$ python3 -q
>>> import numpy as np
>>> from numpy import linalg as LA
>>> np.set_printoptions(precision=3, suppress=True, linewidth=100)
>>> mat = np.loadtxt("w.csv", delimiter=",")
>>> mat
array([[0.328, 0.426, 0.197],
       [0.426, 0.554, 0.256],
       [0.197, 0.256, 0.118]])
>>> np.round(LA.norm(mat) ** 2 / LA.norm(mat, 2) ** 2, 3)
np.float64(1.0)
>>> round(LA.norm(mat[0], 1), 3), np.round(LA.norm(mat[0], np.inf), 3)
(np.float64(0.951), np.float64(0.426))
>>> LA.norm(mat, axis=0)
array([0.573, 0.744, 0.344])
>>> np.round(LA.norm(mat[0] - mat[1]), 3)
np.float64(0.172)
>>> ev, evecs = LA.eigh(mat)
>>> np.unique(ev.round(6) + 0, return_counts=True)[1]
array([2, 1])
>>> ev.round(3) + 0
array([0., 0., 1.])
>>> np.abs(evecs[:, -1])
array([0.573, 0.744, 0.344])
>>> evecs @ np.diag(ev) @ evecs.T
array([[0.328, 0.426, 0.197],
       [0.426, 0.554, 0.256],
       [0.197, 0.256, 0.118]])
>>> np.round(LA.svd(mat, compute_uv=False), 3) + 0
array([1., 0., 0.])
>>> (ev > 1e-8).sum(), (ev < -1e-8).sum()
(np.int64(1), np.int64(0))
>>> np.round(LA.eigvalsh(mat @ mat), 3) + 0
array([0., 0., 1.])
>>> left, sig, Vh = LA.svd(mat)
>>> np.argmax(sig[:-1] / (sig[1:] + 1e-6)) + 1
np.int64(1)
>>> sig.round(3) + 0
array([1., 0., 0.])
>>> A2 = left[:, :1] @ np.diag(sig[:1]) @ Vh[:1]
>>> LA.matrix_rank(A2)
np.int64(1)
>>> round(LA.norm(mat - A2) / LA.norm(mat), 3)
np.float64(0.0)
>>> round(np.abs(mat - A2).max(), 3)
np.float64(0.0)
>>> round(LA.norm(mat - A2, 2), 3), round(sig[1], 3)
(np.float64(0.0), np.float64(0.0))
>>> E = np.loadtxt("run19.csv", delimiter=",")
>>> E
array([[ 0.983, -0.537,  1.689],
       [-0.841,  2.397,  0.046],
       [-2.227, -0.215, -0.065]])
>>> gram = E.T @ E
>>> np.diag(gram)
array([6.633, 6.08 , 2.859])
>>> LA.svd(E, compute_uv=False) ** 2
array([9.001, 4.411, 2.161])
>>> LA.eigvalsh(gram)[::-1]
array([9.001, 4.411, 2.161])
>>> np.allclose(gram, gram.T)
True
>>> (E @ E.T).shape
(3, 3)
>>> round(float(np.trace(gram)), 3), round(float((E ** 2).sum()), 3)
(15.572, 15.572)
>>> ang = np.radians(15)
>>> R = np.eye(3)
>>> R[2, 2] = R[1, 1] = np.cos(ang)
>>> R[2, 1], R[1, 2] = -np.sin(ang), np.sin(ang)
>>> R
array([[ 1.   ,  0.   ,  0.   ],
       [ 0.   ,  0.966,  0.259],
       [ 0.   , -0.259,  0.966]])
>>> A2 = E @ R.T
>>> A2
array([[ 0.983, -0.082,  1.77 ],
       [-0.841,  2.327, -0.576],
       [-2.227, -0.224, -0.007]])
>>> np.allclose(E @ E.T, A2 @ A2.T)
True
>>> LA.svd(E, compute_uv=False), LA.svd(A2, compute_uv=False)
(array([3.  , 2.1 , 1.47]), array([3.  , 2.1 , 1.47]))
>>> np.allclose(LA.norm(E, axis=1), LA.norm(A2, axis=1))
True
>>> np.einsum("ii->", E)
np.float64(3.315)
>>> round(float(np.einsum("ij,ji->", E, E)), 3)
0.077
>>> round(float(LA.det(E[::-1])), 3)
-9.262
>>> np.round(LA.det(2 * E), 3), round(LA.det(E), 3)
(np.float64(74.099), np.float64(9.262))
